% python3 -q
>>> import numpy as np
>>> np.set_printoptions(precision=3, suppress=True, linewidth=100, legacy="1.25")
>>> feats = np.tril(np.array([[-2, 3, 8], [3, 0, 4], [2, 7, 4]]), -1) + np.eye(3, dtype=int)
>>> feats
array([[1, 0, 0],
       [3, 1, 0],
       [2, 7, 1]])
>>> # triangular
>>> Y = feats / np.linalg.norm(feats, axis=1, keepdims=True)
>>> C2 = Y @ Y.T
>>> print(np.linalg.norm(Y, axis=1))
[1. 1. 1.]
>>> round(float(np.degrees(np.arccos(np.clip(C2[1, 2], -1, 1)))), 3)
55.984
>>> C2[1]
array([0.949, 1.   , 0.559])
>>> vals, evecs = np.linalg.eig(feats)
>>> vals
array([1., 1., 1.])
>>> np.linalg.matrix_power(feats, 2)
array([[ 1,  0,  0],
       [ 6,  1,  0],
       [25, 14,  1]])
>>> round(np.linalg.det(feats), 3)
1.0
>>> (feats - feats.T) / 2
array([[ 0. , -1.5, -1. ],
       [ 1.5,  0. , -3.5],
       [ 1. ,  3.5,  0. ]])
>>> feats @ feats
array([[ 1,  0,  0],
       [ 6,  1,  0],
       [25, 14,  1]])
>>> (feats + feats.T) / 2
array([[1. , 1.5, 1. ],
       [1.5, 1. , 3.5],
       [1. , 3.5, 1. ]])
>>> np.allclose(feats @ feats.T, feats.T @ feats)
False
>>> assert feats == feats.T
Traceback (most recent call last):
  File "<python-input-18>", line 1, in <module>
    assert feats == feats.T
           ^^^^^^^^^^^^^^^^
ValueError: The truth value of an array with more than one element is ambiguous. Use a.any() or a.all()
>>> mat = np.array([[0, 0, 1, -2, -1],
...     [0, 0, -1, 0, -1],
...     [-1, 1, 0, -1, 0],
...     [2, 0, 1, 0, -1],
...     [1, 1, 0, 1, 0]])
>>> # null space of dimension 1
>>> Y = mat / np.sqrt((mat ** 2).mean(axis=1, keepdims=True))
>>> print(np.linalg.matrix_rank(Y) == np.linalg.matrix_rank(mat))
True
>>> np.linalg.norm(Y, axis=1)
array([2.236, 2.236, 2.236, 2.236, 2.236])
>>> U, sigma, Vh = np.linalg.svd(mat, full_matrices=False)
>>> np.round(U.T @ mat @ Vh.T, 3) + 0
array([[2.828, 0.   , 0.   , 0.   , 0.   ],
       [0.   , 2.828, 0.   , 0.   , 0.   ],
       [0.   , 0.   , 1.414, 0.   , 0.   ],
       [0.   , 0.   , 0.   , 1.414, 0.   ],
       [0.   , 0.   , 0.   , 0.   , 0.   ]])
>>> np.allclose(U * sigma @ Vh, mat)
True
>>> np.round(sigma / sigma[0], 3) + 0
array([1. , 1. , 0.5, 0.5, 0. ])
>>> np.round(Vh @ Vh.T, 3) + 0
array([[1., 0., 0., 0., 0.],
       [0., 1., 0., 0., 0.],
       [0., 0., 1., 0., 0.],
       [0., 0., 0., 1., 0.],
       [0., 0., 0., 0., 1.]])
>>> np.round(U.T @ U, 3) + 0
array([[1., 0., 0., 0., 0.],
       [0., 1., 0., 0., 0.],
       [0., 0., 1., 0., 0.],
       [0., 0., 0., 1., 0.],
       [0., 0., 0., 0., 1.]])
>>> (sigma > 1e-8).sum()
4
>>> np.round(np.sqrt((sigma ** 2).sum()), 3), round(np.linalg.norm(mat), 3)
(4.472, 4.472)
>>> arr = np.load("test10.npy")
>>> arr
array([[ 0.641,  6.466,  1.683, -1.526],
       [ 1.603,  2.947,  2.209,  0.357],
       [ 0.138, -1.071, -0.072,  0.089],
       [ 2.236, -2.498,  1.562, -0.787],
       [-1.076, -2.984, -2.16 ,  1.821],
       [-8.396,  3.167,  5.154, -0.55 ],
       [-7.812,  0.303,  7.252, -0.216],
       [-7.071,  2.026,  7.231,  0.281],
       [-0.22 ,  3.961,  2.673,  0.05 ],
       [-8.036,  0.616,  5.342, -0.822],
       [ 2.319, -3.817, -0.123,  0.089]])
>>> U, sigma, Vh = np.linalg.svd(arr, full_matrices=False)
>>> np.allclose(U * sigma @ Vh, arr)
True
>>> np.abs(Vh[0])
array([0.743, 0.252, 0.618, 0.041])
>>> sigma / sigma[0]
array([1.   , 0.476, 0.25 , 0.108])
>>> print(np.abs(U[:, 0]).round(6).argmax())
6
>>> round(float(np.sqrt((sigma ** 2).sum())), 3), round(np.linalg.norm(arr), 3)
(23.702, 23.702)
>>> C2 = np.cov(arr, rowvar=False)
>>> round(float(np.corrcoef(arr[:, 0], arr[:, 3])[0, 1]), 3)
0.108
>>> print(np.median(arr, axis=0))
[-0.22   0.616  2.209  0.05 ]
>>> print(np.argwhere(np.triu(np.abs(np.corrcoef(arr.T)) > 0.8, 1)))
[[0 2]]
>>> np.linalg.eigvalsh(C2)[::-1]
array([28.605,  9.754,  2.003,  0.461])
>>> np.argsort(-arr.std(axis=0).round(6), kind="stable")
array([0, 1, 2, 3])
>>> basis = arr[[9, 2]].astype(float)
>>> for _ in range(7):
...     z = np.linalg.norm(arr[:, None] - basis, axis=-1).argmin(axis=1)
...     basis = np.array([arr[z == j].mean(axis=0) for j in range(2)])
... 
>>> print(z)
[1 1 1 1 1 0 0 0 1 0 1]
>>> np.abs(basis[1] - basis[0]).argmax()
0
>>> np.bincount(z)
array([4, 7])
>>> basis[1] - basis[0]
array([ 8.635, -1.099, -5.42 ,  0.34 ])
>>> basis
array([[-7.829,  1.528,  6.245, -0.327],
       [ 0.806,  0.429,  0.825,  0.013]])
>>> U, sigma, Vh = np.linalg.svd(basis, full_matrices=False)
>>> np.round(U.T @ basis @ Vh.T, 3) + 0
array([[10.136,  0.   ],
       [ 0.   ,  1.229]])
>>> sigma
array([10.136,  1.229])
>>> np.round(U.T @ U, 3) + 0
array([[1., 0.],
       [0., 1.]])
>>> print((sigma > 1e-8).sum())
2
>>> print(np.cumsum(sigma ** 2) / np.sum(sigma ** 2))
[0.986 1.   ]
>>> F = np.load("a.npy")
>>> print(F)
[[ 1 -2  4 -8]
 [ 1 -1  1 -1]
 [ 1  0  0  0]
 [ 1  1  1  1]]
>>> # row 0 is much longer than the rest
>>> C2 = mat.T @ mat
>>> C2
array([[ 6,  0,  2,  2, -2],
       [ 0,  2,  0,  0,  0],
       [ 2,  0,  3, -2, -1],
       [ 2,  0, -2,  6,  2],
       [-2,  0, -1,  2,  3]])
>>> print(np.allclose(C2, C2.T))
True
>>> print(np.diag(C2))
[6 2 3 6 3]
>>> np.round(np.linalg.svd(mat, compute_uv=False) ** 2, 3) + 0
array([8., 8., 2., 2., 0.])
>>> q, evecs = np.linalg.qr(F[:, :1])[0], np.linalg.qr(F[:, 1:])[0]
>>> sigma = np.linalg.svd(q.T @ evecs, compute_uv=False)
>>> print((sigma > 0.9).sum())
0
>>> round(np.linalg.norm(q @ q.T - evecs @ evecs.T, 2), 3)
1.0
>>> def softmax(z):
...     e = np.exp(z - z.max(axis=-1, keepdims=True))
...     return e / e.sum(axis=-1, keepdims=True)
... 
>>> softmax(F).sum(axis=1)
array([1., 1., 1., 1.])
>>> softmax(F[2] + 5)
array([0.475, 0.175, 0.175, 0.175])
>>> scores = F @ F.T / np.sqrt(4)
>>> softmax(scores).round(6).argmax(axis=1)
array([0, 0, 0, 3])
>>> softmax(scores + np.triu(np.full(scores.shape, -np.inf), 1))
array([[1.   , 0.   , 0.   , 0.   ],
       [0.996, 0.004, 0.   , 0.   ],
       [0.333, 0.333, 0.333, 0.   ],
       [0.008, 0.099, 0.163, 0.73 ]])
>>> r0 = np.array([9, 9])
>>> np.correlate(F[1], F[0], "full")
array([ -8,  12, -14,  15,  -7,   3,  -1])
>>> print(np.polyval(r0, F[1]))
[18  0 18  0]
>>> print(np.cross(F[1, :3], F[0, :3]))
[-2 -3 -1]
>>> E = np.load("data.npy")
>>> E
array([[ 179,   36, -152,  -30,  -22],
       [  36,  103,  -17,  -54,  -11],
       [-152,  -17,  162,  -12,   -1],
       [ -30,  -54,  -12,   99,  105],
       [ -22,  -11,   -1,  105,  174]])
>>> rng = np.random.default_rng(474)
>>> z = rng.permutation(5)
>>> z
array([3, 2, 4, 1, 0])
>>> Y = E[z][:, z]
>>> np.round(np.linalg.det(Y), 3), np.round(np.linalg.det(E[z]), 3)
(-0.0, -0.0)
>>> np.allclose(Y, E)
False
>>> Y = np.array([[-2, -1], [0, 0], [0, 2], [1, 1], [1, 2]])
>>> np.linalg.matrix_rank(np.vstack([E, Y.T]))
5
>>> E @ Y
array([[-410, -557],
       [-137, -146],
       [ 291,  462],
       [ 264,  315],
       [ 323,  473]])
>>> np.vstack([E, Y.T]).shape
(7, 5)
>>> np.einsum("ik,kj->ji", E, Y)
array([[-410, -137,  291,  264,  323],
       [-557, -146,  462,  315,  473]])
>>> np.einsum("ij,ij->i", E, E)
array([57825, 15231, 49782, 24786, 41907])
>>> np.linalg.matrix_rank(E @ Y)
2
>>> K = np.loadtxt("sample0.csv", delimiter=",")
>>> K
array([[ -5.,  -2.,  -2.],
       [ -4.,  -5.,   0.],
       [ -9.,  -8.,  -1.],
       [-13.,  -5.,  -2.],
       [-10.,  -1.,   1.],
       [ -5.,   4.,   2.],
       [-10.,   4.,  -2.],
       [ -6.,   3.,  -1.],
       [ -7.,   7.,   1.],
       [ -9.,   9.,   5.],
       [ -4.,  12.,   7.],
       [ -4.,  10.,  11.],
       [ -1.,  11.,   7.],
       [  2.,   9.,  11.],
       [  4.,  10.,  14.],
       [  5.,  13.,  14.],
       [  0.,  12.,  12.],
       [ -2.,  15.,   7.],
       [ -5.,  15.,   9.],
       [ -7.,  19.,   7.],
       [-12.,  16.,   8.],
       [-11.,  16.,  13.],
       [ -8.,  14.,   9.],
       [ -9.,  14.,   8.],
       [ -4.,  15.,   4.],
       [ -8.,  10.,   4.],
       [-13.,   8.,   7.],
       [-12.,   8.,  11.]])
>>> x = np.array([1, 3, -1])
>>> target = K @ x
>>> np.round(np.linalg.pinv(K) @ K, 3) + 0
array([[1., 0., 0.],
       [0., 1., 0.],
       [0., 0., 1.]])
>>> target = target + 0.02 * rng.normal(size=28)
>>> print(target)
[ -9.    -19.032 -31.991 -26.    -13.987   4.994   4.008   4.009  13.013  12.977  24.986  14.997
  25.001  17.996  19.973  29.999  24.003  35.994  31.014  43.018  27.983  23.992  24.99   25.029
  36.945  17.977   4.004   0.981]
>>> b, *_ = np.linalg.lstsq(K, target)
>>> [round(float(np.linalg.norm(np.linalg.solve(K.T @ K + lam * np.eye(3), K.T @ target))), 2) for lam in (0, 1, 10, 100)]
[3.32, 3.31, 3.22, 2.66]
>>> b
array([ 1.   ,  3.   , -1.001])
>>> np.round(np.linalg.norm(target - K @ b), 3)
0.091
